% ipython --no-banner

In [1]: import numpy as np

In [2]: import numpy.linalg as la

In [3]: np.set_printoptions(precision=1, suppress=True, linewidth=100)

In [4]: E = np.load("w.npy")

In [5]: E
Out[5]: 
array([[ 9,  5, 10,  2,  2, 10,  6,  4],
       [ 8,  4,  9,  1,  1,  9,  5,  3],
       [ 8,  4,  9,  1,  1,  9,  5,  3],
       [ 9,  5, 10,  2,  2, 10,  6,  4]])

In [6]: [round(float(x), 1) for x in la.svd(E, compute_uv=False)[:3]]
Out[6]: [35.9, 1.4, 0.0]

In [7]: la.matrix_rank(E, rtol=0.1)
Out[7]: np.int64(1)

In [8]: np.argsort(-la.norm(E, axis=0).round(6), kind="stable")[:3]
Out[8]: array([2, 5, 0])

In [9]: Y = np.array([[0, 0, 0, 2, 0, 0, 1, 0, 0, 1, 0, 2, 1],
   ...:     [1, 1, 0, 0, 0, 0, 2, 0, 0, 0, 0, 0, 1],
   ...:     [0, 1, 1, 2, 2, 0, 1, 0, 2, 2, 2, 1, 1],
   ...:     [1, 1, 0, 0, 2, 0, 0, 1, 0, 2, 1, 2, 0]])

In [10]: A = Y.T @ Y

In [11]: A
Out[11]: 
array([[2, 2, 0, 0, 2, 0, 2, 1, 0, 2, 1, 2, 1],
       [2, 3, 1, 2, 4, 0, 3, 1, 2, 4, 3, 3, 2],
       [0, 1, 1, 2, 2, 0, 1, 0, 2, 2, 2, 1, 1],
       [0, 2, 2, 8, 4, 0, 4, 0, 4, 6, 4, 6, 4],
       [2, 4, 2, 4, 8, 0, 2, 2, 4, 8, 6, 6, 2],
       [0, 0, 0, 0, 0, 0, 0, 0, 0, 0, 0, 0, 0],
       [2, 3, 1, 4, 2, 0, 6, 0, 2, 3, 2, 3, 4],
       [1, 1, 0, 0, 2, 0, 0, 1, 0, 2, 1, 2, 0],
       [0, 2, 2, 4, 4, 0, 2, 0, 4, 4, 4, 2, 2],
       [2, 4, 2, 6, 8, 0, 3, 2, 4, 9, 6, 8, 3],
       [1, 3, 2, 4, 6, 0, 2, 1, 4, 6, 5, 4, 2],
       [2, 3, 1, 6, 6, 0, 3, 2, 2, 8, 4, 9, 3],
       [1, 2, 1, 4, 2, 0, 4, 0, 2, 3, 2, 3, 3]])

In [12]: # equal to its transpose

In [13]: evals, vecs = la.eigh(A)

In [14]: vec = np.array([-8, -4, 8, -8, -6, 8, -4, 4, -2, 3, -3, 5, 5])

In [15]: np.round(la.eigvalsh(A[1:, 1:]), 1) + 0
Out[15]: array([ 0. ,  0. ,  0. ,  0. ,  0. ,  0. ,  0. ,  0. ,  4. ,  5.4,  8. , 39.5])

In [16]: left, s, VT = la.svd(A)

In [17]: np.argmax(s[:-1] / (s[1:] + 1e-6)) + 1
Out[17]: np.int64(4)

In [18]: Y = left[:, :4] @ np.diag(s[:4]) @ VT[:4]

In [19]: la.matrix_rank(Y)
Out[19]: np.int64(4)

In [20]: np.round(la.norm(A - Y, 2), 1), np.round(s[4], 1)
Out[20]: (np.float64(0.0), np.float64(0.0))

In [21]: la.matrix_rank(A, rtol=0.05)
Out[21]: np.int64(4)

In [22]: J = np.array([[0, 1, 0, 1], [1, 0, 0, 1], [0, 0, 0, 0], [1, 1, 0, 0]])

In [23]: rank = la.matrix_rank(A)

In [24]: rank
Out[24]: np.int64(4)

In [25]: ns = la.svd(A)[2][rank:].T

In [26]: [int(la.matrix_rank(A[:, :j + 1])) for j in range(13)]
Out[26]: [1, 2, 2, 3, 4, 4, 4, 4, 4, 4, 4, 4, 4]

In [27]: [int(la.matrix_rank(np.delete(A, i, axis=0))) for i in range(13)]
Out[27]: [4, 4, 4, 4, 4, 4, 4, 4, 4, 4, 4, 4, 4]

In [28]: np.allclose(A @ ns, 0)
Out[28]: True

In [29]: [int(la.matrix_rank(A[:i])) for i in range(1, len(A) + 1)]
Out[29]: [1, 2, 2, 3, 4, 4, 4, 4, 4, 4, 4, 4, 4]

In [30]: K = np.array([[3, 5, 0, 5, 4],
    ...:     [1, 4, 2, 1, 5],
    ...:     [2, 0, 1, 4, 5],
    ...:     [4, 3, 2, 2, 1],
    ...:     [2, 5, 2, 3, 3]])

In [31]: np.round(la.det(K.T), 1)
Out[31]: np.float64(534.0)

In [32]: arr = np.load("test1.npy")

In [33]: arr
Out[33]: 
array([[5., 1., 0., 0.],
       [0., 5., 1., 0.],
       [0., 0., 5., 1.],
       [0., 0., 0., 5.]])

In [34]: # triangular

In [35]: hat = np.triu(np.array([[-2, -1, 2, 3], [8, -6, 8, 5], [3, 0, 5, -1], [-6, -8, 5, 3]]), 1) + np.eye(4)

In [36]: Y = hat @ arr @ la.inv(hat)

In [37]: la.matrix_rank(Y)
Out[37]: np.int64(4)

In [38]: np.poly(Y)
Out[38]: array([   1.,  -20.,  150., -500.,  625.])

In [39]: np.trace(Y), np.trace(arr)
Out[39]: (np.float64(20.0), np.float64(20.0))

In [40]: hat @ arr - arr @ hat
Out[40]: 
array([[ 0.,  0., -9., -3.],
       [ 0.,  0.,  0.,  9.],
       [ 0.,  0.,  0.,  0.],
       [ 0.,  0.,  0.,  0.]])

In [41]: Y
Out[41]: 
array([[  5.,   1.,  -9., -12.],
       [  0.,   5.,   1.,   9.],
       [  0.,   0.,   5.,   1.],
       [  0.,   0.,   0.,   5.]])

In [42]: Y = np.array([[5, 3, 6], [4, 4, 9], [2, 7, 9], [8, 9, 0]])

In [43]: np.einsum("ik,kj->ji", arr, Y)
Out[43]: 
array([[29., 22., 18., 40.],
       [19., 27., 44., 45.],
       [39., 54., 45.,  0.]])

In [44]: np.vstack([arr, Y.T]).shape
Out[44]: (7, 4)

In [45]: np.einsum("ik,kj->ij", arr, Y)
Out[45]: 
array([[29., 19., 39.],
       [22., 27., 54.],
       [18., 44., 45.],
       [40., 45.,  0.]])

In [46]: la.matrix_rank(np.vstack([arr, Y.T]))
Out[46]: np.int64(4)

In [47]: np.einsum("ij->j", arr)
Out[47]: array([5., 6., 6., 6.])
